$ python3 -q
>>> import numpy as np
>>> from numpy import linalg as LA
>>> np.set_printoptions(precision=3, suppress=True, linewidth=160)
>>> data = np.array([[1.0, 0.0, -3.0, -1.0],
...     [7.0, 6.0, -3.0, 0.0],
...     [0.0, 0.0, 0.0, 0.0],
...     [0.0, 0.0, 0.0, 2.0]])
>>> data
array([[ 1.,  0., -3., -1.],
       [ 7.,  6., -3.,  0.],
       [ 0.,  0.,  0.,  0.],
       [ 0.,  0.,  0.,  2.]])
>>> # rank 3
>>> np.round(data @ LA.pinv(data) @ data, 3) + 0
array([[ 1.,  0., -3., -1.],
       [ 7.,  6., -3.,  0.],
       [ 0.,  0.,  0.,  0.],
       [ 0.,  0.,  0.,  2.]])
>>> round(float(np.trace(LA.pinv(data) @ data)), 3)
3.0
>>> np.allclose(data[:-1].T @ LA.lstsq(data[:-1].T, data[-1])[0], data[-1])
False
>>> LA.lstsq(data[:-1].T, data[-1])[2]
np.int32(2)
>>> np.abs(np.diag(LA.qr(data)[1])) > 1e-9
array([ True,  True, False,  True])
>>> u = np.array([2, 1, 0, 1, 3, 2, 3, 2])
>>> K = u[np.abs(np.subtract.outer(np.arange(8), np.arange(8)))]
>>> K
array([[2, 1, 0, 1, 3, 2, 3, 2],
       [1, 2, 1, 0, 1, 3, 2, 3],
       [0, 1, 2, 1, 0, 1, 3, 2],
       [1, 0, 1, 2, 1, 0, 1, 3],
       [3, 1, 0, 1, 2, 1, 0, 1],
       [2, 3, 1, 0, 1, 2, 1, 0],
       [3, 2, 3, 1, 0, 1, 2, 1],
       [2, 3, 2, 3, 1, 0, 1, 2]])
>>> K @ K
array([[32, 25, 17, 16, 18, 17, 19, 20],
       [25, 29, 19, 14, 13, 18, 20, 19],
       [17, 19, 20, 13,  5, 10, 18, 17],
       [16, 14, 13, 17, 10,  5, 13, 18],
       [18, 13,  5, 10, 17, 13, 14, 16],
       [17, 18, 10,  5, 13, 20, 19, 17],
       [19, 20, 18, 13, 14, 19, 29, 25],
       [20, 19, 17, 18, 16, 17, 25, 32]])
>>> LA.matrix_power(K, 4)
array([[3568, 3372, 2509, 2227, 2259, 2519, 3248, 3384],
       [3372, 3277, 2466, 2113, 2101, 2439, 3158, 3248],
       [2509, 2466, 1957, 1659, 1522, 1792, 2439, 2519],
       [2227, 2113, 1659, 1528, 1410, 1522, 2101, 2259],
       [2259, 2101, 1522, 1410, 1528, 1659, 2113, 2227],
       [2519, 2439, 1792, 1522, 1659, 1957, 2466, 2509],
       [3248, 3158, 2439, 2101, 2113, 2466, 3277, 3372],
       [3384, 3248, 2519, 2259, 2227, 2509, 3372, 3568]])
>>> (K + K.T) / 2
array([[2., 1., 0., 1., 3., 2., 3., 2.],
       [1., 2., 1., 0., 1., 3., 2., 3.],
       [0., 1., 2., 1., 0., 1., 3., 2.],
       [1., 0., 1., 2., 1., 0., 1., 3.],
       [3., 1., 0., 1., 2., 1., 0., 1.],
       [2., 3., 1., 0., 1., 2., 1., 0.],
       [3., 2., 3., 1., 0., 1., 2., 1.],
       [2., 3., 2., 3., 1., 0., 1., 2.]])
>>> round(LA.det(K), 3)
np.float64(-32.0)
>>> round(float(np.abs(LA.eigvals(K)).max()), 3)
11.872
>>> F = np.load("dump.npy")
>>> F
array([[ 4.99,  0.91, -2.25, -2.63,  0.79,  1.21,  0.6 ,  0.69,  0.34, -0.34, -0.52, -1.05, -1.56,  0.92],
       [ 0.55,  0.09, -0.15, -0.31, -0.01,  0.15,  0.08,  0.55, -0.18,  0.36, -0.24,  0.17,  0.02,  0.  ],
       [-1.76, -1.02,  1.38,  2.84, -1.54, -0.6 , -0.7 , -0.02,  0.6 ,  0.48, -0.66,  1.46,  1.94, -0.96],
       [ 1.84,  0.4 , -1.08, -1.04,  0.58,  0.42,  0.22, -0.8 ,  0.56, -1.02,  0.26, -1.08, -1.08,  0.6 ],
       [ 2.46,  0.09, -1.17, -0.12,  0.06,  0.43, -0.04, -1.45,  1.46, -1.57,  0.  , -1.05, -0.75,  0.5 ],
       [ 1.04, -0.53,  0.21,  1.38, -1.2 ,  0.09, -0.36,  0.77,  0.62,  0.63, -1.12,  1.13,  1.25, -0.54]])
>>> # rows and columns are dependent
>>> rk = LA.matrix_rank(F)
>>> rk
np.int64(3)
>>> N = LA.svd(F)[2][rk:].T
>>> [int(LA.matrix_rank(F[:, :j + 1])) for j in range(14)]
[1, 2, 3, 3, 3, 3, 3, 3, 3, 3, 3, 3, 3, 3]
>>> [int(LA.matrix_rank(F[:i])) for i in range(1, len(F) + 1)]
[1, 2, 3, 3, 3, 3]
>>> LA.matrix_rank(F.T @ F), LA.matrix_rank(F @ F.T)
(np.int64(3), np.int64(3))
>>> N.shape
(14, 11)
>>> [int(LA.matrix_rank(np.delete(F, i, axis=0))) for i in range(6)]
[3, 3, 3, 3, 3, 3]
